In [1]: import numpy as np

In [2]: from numpy import linalg as LA

In [3]: np.set_printoptions(precision=4, suppress=True, linewidth=100, legacy="1.25")

In [4]: def tidy(a):
   ...:     return np.round(a, 4) + 0
   ...: 

In [5]: m1 = np.loadtxt("data.csv", delimiter=",")

In [6]: tidy(m1)
Out[6]: 
array([[ -3.3468,   6.4883,  18.6199],
       [ -2.2321,   5.02  ,  19.2306],
       [ -3.0064,   2.1283, -19.6579],
       [  1.2261,   0.3465,  19.9594],
       [ -3.2644,   6.3805,  18.6717],
       [-11.7298,  15.6965,  -4.004 ],
       [  5.4143,  -9.1557, -16.9369],
       [ 11.1268, -14.439 ,   8.2285],
       [-10.1838,  12.8121, -11.4952],
       [  7.2745,  -8.2904,  16.6839],
       [ 11.8149, -16.0561,   1.6157],
       [  8.0359,  -9.4361,  15.6966],
       [ 11.8142, -16.0315,   1.8481],
       [-11.7406,  15.727 ,  -3.8496],
       [  0.3742,   1.514 ,  19.9391],
       [ -1.694 ,   4.3044,  19.4577],
       [-10.2628,  14.948 ,   8.4399],
       [ -2.802 ,   5.7731,  18.9425],
       [ -2.871 ,   1.9384, -19.6977],
       [  8.1486,  -9.6074,  15.5337],
       [-11.7288,  16.1812,   0.7768],
       [ -1.1299,  -0.4789, -19.9623],
       [ -7.8588,   9.1679, -15.9433]])

In [7]: # null space of dimension 1

In [8]: cov = np.cov(m1, rowvar=False)

In [9]: np.argsort(-m1.std(axis=0).round(6), kind="stable")
Out[9]: array([2, 1, 0])

In [10]: cov.shape
Out[10]: (3, 3)

In [11]: tidy(np.corrcoef(m1.T))
Out[11]: 
array([[ 1.    , -0.9898,  0.2489],
       [-0.9898,  1.    , -0.1085],
       [ 0.2489, -0.1085,  1.    ]])

In [12]: tidy(np.median(m1, axis=0))
Out[12]: array([-2.2321,  2.1283,  8.2285])

In [13]: np.argwhere(np.triu(np.abs(np.corrcoef(m1.T)) > 0.8, 1))
Out[13]: array([[0, 1]])

In [14]: rank = LA.matrix_rank(m1)

In [15]: rank
Out[15]: 2

In [16]: ns = LA.svd(m1)[2][rank:].T

In [17]: tidy(m1 @ ns)
Out[17]: 
array([[0.],
       [0.],
       [0.],
       [0.],
       [0.],
       [0.],
       [0.],
       [0.],
       [0.],
       [0.],
       [0.],
       [0.],
       [0.],
       [0.],
       [0.],
       [0.],
       [0.],
       [0.],
       [0.],
       [0.],
       [0.],
       [0.],
       [0.]])

In [18]: [int(LA.matrix_rank(m1[:i])) for i in range(1, len(m1) + 1)]
Out[18]: [1, 2, 2, 2, 2, 2, 2, 2, 2, 2, 2, 2, 2, 2, 2, 2, 2, 2, 2, 2, 2, 2, 2]

In [19]: np.allclose(m1 @ ns, 0)
Out[19]: True

In [20]: tidy(ns[:, 0] / ns[np.abs(ns[:, 0]).round(6).argmax(), 0])
Out[20]: array([ 1.    ,  0.7284, -0.0741])

In [21]: [int(LA.matrix_rank(m1[:, :j + 1])) for j in range(3)]
Out[21]: [1, 2, 2]

In [22]: D = LA.norm(m1[:, None] - m1[None], axis=-1)

In [23]: tidy(D[:5, :5])
Out[23]: 
array([[ 0.    ,  1.942 , 38.5268,  7.7734,  0.1452],
       [ 1.942 ,  0.    , 39.0036,  5.8593,  1.7969],
       [38.5268, 39.0036,  0.    , 39.8825, 38.5656],
       [ 7.7734,  5.8593, 39.8825,  0.    ,  7.6309],
       [ 0.1452,  1.7969, 38.5656,  7.6309,  0.    ]])

In [24]: np.unravel_index(D.round(6).argmax(), D.shape)
Out[24]: (3, 21)

In [25]: D[22].round(6).argsort(kind="stable")[:4]
Out[25]: array([22,  8,  2, 18])

In [26]: (D + 1e9 * np.eye(23)).round(6).argmin(axis=1)
Out[26]: array([ 4, 15, 18, 14,  0, 13, 21, 12, 22, 11, 12, 19, 10,  5,  3,  1, 20,  4,  2, 11, 13, 18,  8])

In [27]: D.shape
Out[27]: (23, 23)

In [28]: np.argsort(-LA.norm(m1, axis=0).round(6), kind="stable")[:3]
Out[28]: array([2, 1, 0])

In [29]: LA.matrix_rank(m1, rtol=0.1)
Out[29]: 2

In [30]: tidy(LA.norm(m1, 2) / LA.norm(m1))
Out[30]: 0.7777

In [31]: r0 = np.array([0, 2])

In [32]: np.polyval(r0, m1[6])
Out[32]: array([2., 2., 2.])

In [33]: tidy(np.correlate(m1[6], m1[3], "full"))
Out[33]: array([ 108.067 , -180.8649, -334.5843,  -17.0944,  -20.7659])

In [34]: J = np.array([[-2, -1, 2], [3, 6, -2], [-2, 3, -7]])

In [35]: vals, V = LA.eig(J)

In [36]: tidy(np.prod(vals))
Out[36]: 89.0

In [37]: tidy(J @ V[:, 0] - vals[0] * V[:, 0])
Out[37]: array([0., 0., 0.])

In [38]: tidy(np.sort(LA.eigvals(LA.inv(J))))
Out[38]: array([-0.2811, -0.2114,  0.1891])

In [39]: tidy(np.sort(LA.eigvals(J.T)))
Out[39]: array([-4.7304, -3.5578,  5.2882])

In [40]: q = J.astype(float).copy()

In [41]: for j in range(3):
    ...:     q[:, j] -= q[:, :j] @ (q[:, :j].T @ q[:, j])
    ...:     q[:, j] /= LA.norm(q[:, j])
    ...: 

In [42]: tidy(q.T @ q)
Out[42]: 
array([[1., 0., 0.],
       [0., 1., 0.],
       [0., 0., 1.]])

In [43]: T = np.stack([J, 4 * J, J[::-1]])

In [44]: tidy(LA.det(T))
Out[44]: array([  89., 5696.,  -89.])

In [45]: np.einsum("bij,cij->bc", T, T)
Out[45]: 
array([[ 120,  480,   23],
       [ 480, 1920,   92],
       [  23,   92,  120]])

In [46]: LA.matrix_rank(T.reshape(3, -1))
Out[46]: 2

In [47]: T.sum(axis=0)
Out[47]: 
array([[-12,  -2,   3],
       [ 18,  36, -12],
       [-12,  14, -33]])
